$ ipython --no-banner

In [1]: import numpy as np

In [2]: import numpy.linalg as la

In [3]: np.set_printoptions(suppress=True, linewidth=100)

In [4]: J = np.loadtxt("x.csv", delimiter=",")

In [5]: print(J)
[[-0.6  1.2 -1.5 -1.   1.  -0.5 -0.4 -0.9  0.  -0.7  0.   0.4  0.4 -0.1  0.4]
 [ 0.6  0.5 -0.3  0.   1.   0.  -0.3 -0.3  1.4  1.6 -0.8 -2.7  0.8 -0.6 -1.4]
 [ 0.3  1.3  0.2 18.  -0.3  0.5  0.5  0.   0.8  0.5  0.3  0.4 -0.3 -0.7  0.9]
 [ 1.8  0.6 -2.5 17.  -0.1 -1.7  0.2 -1.7  0.5  1.5  0.4  1.5  1.9 -0.1 -0.8]
 [-0.4 -0.8  0.6  9.   0.4  0.   0.8  2.   0.   1.1 -2.6  0.7  0.4  2.2 -0.7]
 [-0.4 -0.5 -1.5 -4.   1.  -0.7  1.4 -1.3  0.8 -0.5  1.6 -1.9 -0.4  0.3  0.6]
 [ 0.3  0.6 -0.4  5.   1.  -0.5  0.5 -0.6 -1.   0.5 -0.5 -0.7  1.4  0.4 -0.4]
 [-2.3 -0.5  1.1 -5.   1.9 -0.1  1.5 -1.3 -0.9 -0.3 -1.5  0.2 -0.7  0.   1.7]]

In [6]: rng = np.random.default_rng(17)

In [7]: other = J + rng.integers(-2, 3, (8, 1)) @ rng.integers(-2, 3, (1, 15))

In [8]: other.round(3)
Out[8]: 
array([[-2.6,  0.2, -1.5, -2. ,  3. , -0.5,  0.6,  0.1, -2. ,  0.3, -2. , -1.6,  0.4, -1.1, -0.6],
       [-3.4, -1.5, -0.3, -2. ,  5. ,  0. ,  1.7,  1.7, -2.6,  3.6, -4.8, -6.7,  0.8, -2.6, -3.4],
       [ 4.3,  3.3,  0.2, 20. , -4.3,  0.5, -1.5, -2. ,  4.8, -1.5,  4.3,  4.4, -0.3,  1.3,  2.9],
       [ 5.8,  2.6, -2.5, 19. , -4.1, -1.7, -1.8, -3.7,  4.5, -0.5,  4.4,  5.5,  1.9,  1.9,  1.2],
       [-0.4, -0.8,  0.6,  9. ,  0.4,  0. ,  0.8,  2. ,  0. ,  1.1, -2.6,  0.7,  0.4,  2.2, -0.7],
       [-0.4, -0.5, -1.5, -4. ,  1. , -0.7,  1.4, -1.3,  0.8, -0.5,  1.6, -1.9, -0.4,  0.3,  0.6],
       [-1.7, -0.4, -0.4,  4. ,  3. , -0.5,  1.5,  0.4, -3. ,  1.5, -2.5, -2.7,  1.4, -0.6, -1.4],
       [-0.3,  0.5,  1.1, -4. , -0.1, -0.1,  0.5, -2.3,  1.1, -1.3,  0.5,  2.2, -0.7,  1. ,  2.7]])

In [9]: la.matrix_rank(other - J, tol=1e-8)
Out[9]: np.int64(1)

In [10]: def softmax(z):
    ...:     e = np.exp(z - z.max(axis=-1, keepdims=True))
    ...:     return e / e.sum(axis=-1, keepdims=True)
    ...: 

In [11]: np.round(softmax(10 * other[4]), 3) + 0
Out[11]: array([0., 0., 0., 1., 0., 0., 0., 0., 0., 0., 0., 0., 0., 0., 0.])

In [12]: scores = other @ other.T / np.sqrt(15)

In [13]: np.round(softmax(scores + np.triu(np.full(scores.shape, -np.inf), 1)), 3) + 0
Out[13]: 
array([[1.   , 0.   , 0.   , 0.   , 0.   , 0.   , 0.   , 0.   ],
       [0.   , 1.   , 0.   , 0.   , 0.   , 0.   , 0.   , 0.   ],
       [0.   , 0.   , 1.   , 0.   , 0.   , 0.   , 0.   , 0.   ],
       [0.   , 0.   , 0.04 , 0.96 , 0.   , 0.   , 0.   , 0.   ],
       [0.   , 0.   , 0.915, 0.085, 0.   , 0.   , 0.   , 0.   ],
       [0.007, 0.01 , 0.   , 0.   , 0.   , 0.983, 0.   , 0.   ],
       [0.   , 0.871, 0.   , 0.   , 0.004, 0.   , 0.125, 0.   ],
       [0.   , 0.   , 0.   , 0.   , 0.   , 0.004, 0.   , 0.996]])

In [14]: print(softmax(scores).round(6).argmax(axis=1))
[1 1 2 3 2 5 1 7]

In [15]: np.round(softmax(scores), 3) + 0
Out[15]: 
array([[0.001, 0.999, 0.   , 0.   , 0.   , 0.   , 0.   , 0.   ],
       [0.   , 1.   , 0.   , 0.   , 0.   , 0.   , 0.   , 0.   ],
       [0.   , 0.   , 0.988, 0.012, 0.   , 0.   , 0.   , 0.   ],
       [0.   , 0.   , 0.04 , 0.96 , 0.   , 0.   , 0.   , 0.   ],
       [0.   , 0.   , 0.915, 0.085, 0.   , 0.   , 0.   , 0.   ],
       [0.007, 0.01 , 0.   , 0.   , 0.   , 0.952, 0.   , 0.031],
       [0.   , 0.871, 0.   , 0.   , 0.004, 0.   , 0.125, 0.   ],
       [0.   , 0.   , 0.   , 0.   , 0.   , 0.004, 0.   , 0.996]])

In [16]: np.round(softmax(J[0]), 3)
Out[16]: 
array([0.033, 0.198, 0.013, 0.022, 0.162, 0.036, 0.04 , 0.024, 0.06 , 0.03 , 0.06 , 0.089, 0.089,
       0.054, 0.089])

In [17]: np.round(softmax(J[0] + -2), 3)
Out[17]: 
array([0.033, 0.198, 0.013, 0.022, 0.162, 0.036, 0.04 , 0.024, 0.06 , 0.03 , 0.06 , 0.089, 0.089,
       0.054, 0.089])

In [18]: print(np.round(softmax(10 * J[0]), 3) + 0)
[0.    0.88  0.    0.    0.119 0.    0.    0.    0.    0.    0.    0.    0.    0.    0.   ]

In [19]: np.round(softmax(J).sum(axis=1), 3)
Out[19]: array([1., 1., 1., 1., 1., 1., 1., 1.])

In [20]: scores = J @ J.T / np.sqrt(15)

In [21]: np.round(softmax(scores + np.triu(np.full(scores.shape, -np.inf), 1)), 3) + 0
Out[21]: 
array([[1.   , 0.   , 0.   , 0.   , 0.   , 0.   , 0.   , 0.   ],
       [0.011, 0.989, 0.   , 0.   , 0.   , 0.   , 0.   , 0.   ],
       [0.   , 0.   , 1.   , 0.   , 0.   , 0.   , 0.   , 0.   ],
       [0.   , 0.   , 0.138, 0.862, 0.   , 0.   , 0.   , 0.   ],
       [0.   , 0.   , 0.915, 0.085, 0.   , 0.   , 0.   , 0.   ],
       [0.002, 0.001, 0.   , 0.   , 0.   , 0.997, 0.   , 0.   ],
       [0.   , 0.   , 0.358, 0.642, 0.   , 0.   , 0.   , 0.   ],
       [0.   , 0.   , 0.   , 0.   , 0.   , 0.003, 0.   , 0.997]])

In [22]: w1 = np.array([[1, 2],
    ...:     [1, -3],
    ...:     [3, 2],
    ...:     [3, -3],
    ...:     [-2, -2],
    ...:     [-2, 3],
    ...:     [1, -2],
    ...:     [-2, 1],
    ...:     [1, 1],
    ...:     [2, 0],
    ...:     [-2, -1],
    ...:     [2, 3],
    ...:     [1, -1],
    ...:     [-3, -1],
    ...:     [-3, 2]])

In [23]: c = np.array([1, 0])

In [24]: act = np.maximum(J @ w1 + c, 0)

In [25]: print(la.matrix_rank(act))
2

In [26]: W2 = np.array([[1, -2], [1, 1]])

In [27]: (act @ W2).round(6).argmax(axis=1)
Out[27]: array([0, 0, 0, 0, 0, 0, 0, 0])
